$ python3 -q
>>> import numpy as np
>>> from numpy import linalg as LA
>>> np.set_printoptions(precision=1, suppress=True, linewidth=120, sign=" ")
>>> A = np.array([[0.3, 0.7, -0.2, -0.7, 0.7, 0.3, 0.6, -2.0, 1.3],
...     [-0.9, -1.3, -1.2, 0.6, 0.4, -0.7, -0.4, 0.0, 0.2],
...     [-0.3, -0.4, -0.9, 0.9, -0.5, 0.7, 0.1, -2.2, 1.0],
...     [0.6, -0.7, 0.9, 0.0, -0.5, -0.2, -0.3, 0.1, -1.7],
...     [-0.7, -0.8, 1.0, 0.3, 1.0, -2.1, -0.4, 0.5, -0.5],
...     [-0.9, -0.2, -0.8, 1.3, 1.2, 0.6, -1.2, 1.4, -0.1],
...     [0.2, 1.5, 1.1, 0.3, -0.2, -0.5, 0.1, -0.1, 1.0],
...     [0.2, 0.2, 1.4, 0.7, -0.8, -1.0, 0.0, 0.8, 0.2],
...     [0.1, -0.4, -0.2, 0.7, 1.3, -1.2, -0.1, 1.8, 0.5],
...     [-0.3, 0.0, -0.4, 0.1, 1.1, -0.8, 0.0, -0.1, 0.8],
...     [0.5, -0.4, -0.3, 1.7, 0.7, 0.6, -0.1, 0.5, -1.1],
...     [-0.6, -1.9, 0.3, 0.9, 0.6, -0.4, 0.4, -0.2, -0.5]])
>>> A[:, 1] *= 3
>>> print(A)
[[ 0.3  2.1 -0.2 -0.7  0.7  0.3  0.6 -2.   1.3]
 [-0.9 -3.9 -1.2  0.6  0.4 -0.7 -0.4  0.   0.2]
 [-0.3 -1.2 -0.9  0.9 -0.5  0.7  0.1 -2.2  1. ]
 [ 0.6 -2.1  0.9  0.  -0.5 -0.2 -0.3  0.1 -1.7]
 [-0.7 -2.4  1.   0.3  1.  -2.1 -0.4  0.5 -0.5]
 [-0.9 -0.6 -0.8  1.3  1.2  0.6 -1.2  1.4 -0.1]
 [ 0.2  4.5  1.1  0.3 -0.2 -0.5  0.1 -0.1  1. ]
 [ 0.2  0.6  1.4  0.7 -0.8 -1.   0.   0.8  0.2]
 [ 0.1 -1.2 -0.2  0.7  1.3 -1.2 -0.1  1.8  0.5]
 [-0.3  0.  -0.4  0.1  1.1 -0.8  0.  -0.1  0.8]
 [ 0.5 -1.2 -0.3  1.7  0.7  0.6 -0.1  0.5 -1.1]
 [-0.6 -5.7  0.3  0.9  0.6 -0.4  0.4 -0.2 -0.5]]
>>> hat = A @ LA.solve(A.T @ A, A.T)
>>> print(hat @ A[:, 5])
[ 0.3 -0.7  0.7 -0.2 -2.1  0.6 -0.5 -1.  -1.2 -0.8  0.6 -0.4]
>>> print(np.allclose(hat @ hat, hat))
True
>>> print(hat.round(1) + 0)
[[ 0.7 -0.2  0.2  0.1  0.   0.   0.1 -0.2  0.1  0.2 -0.1  0. ]
 [-0.2  0.6  0.3 -0.1  0.2  0.  -0.2 -0.1  0.1  0.1  0.  -0.1]
 [ 0.2  0.3  0.8  0.1 -0.1  0.   0.1  0.1 -0.1  0.   0.   0. ]
 [ 0.1 -0.1  0.1  0.9  0.2  0.  -0.2  0.1  0.  -0.1  0.1 -0.1]
 [ 0.   0.2 -0.1  0.2  0.8  0.   0.2  0.  -0.1  0.2  0.   0.1]
 [ 0.   0.   0.   0.   0.   1.   0.   0.   0.   0.   0.   0. ]
 [ 0.1 -0.2  0.1 -0.2  0.2  0.   0.6  0.3 -0.1  0.1  0.1 -0.1]
 [-0.2 -0.1  0.1  0.1  0.   0.   0.3  0.6  0.2 -0.1 -0.1  0.1]
 [ 0.1  0.1 -0.1  0.  -0.1  0.  -0.1  0.2  0.8  0.2  0.   0. ]
 [ 0.2  0.1  0.  -0.1  0.2  0.   0.1 -0.1  0.2  0.3  0.  -0.1]
 [-0.1  0.   0.   0.1  0.   0.   0.1 -0.1  0.   0.   1.   0. ]
 [ 0.  -0.1  0.  -0.1  0.1  0.  -0.1  0.1  0.  -0.1  0.   0.9]]
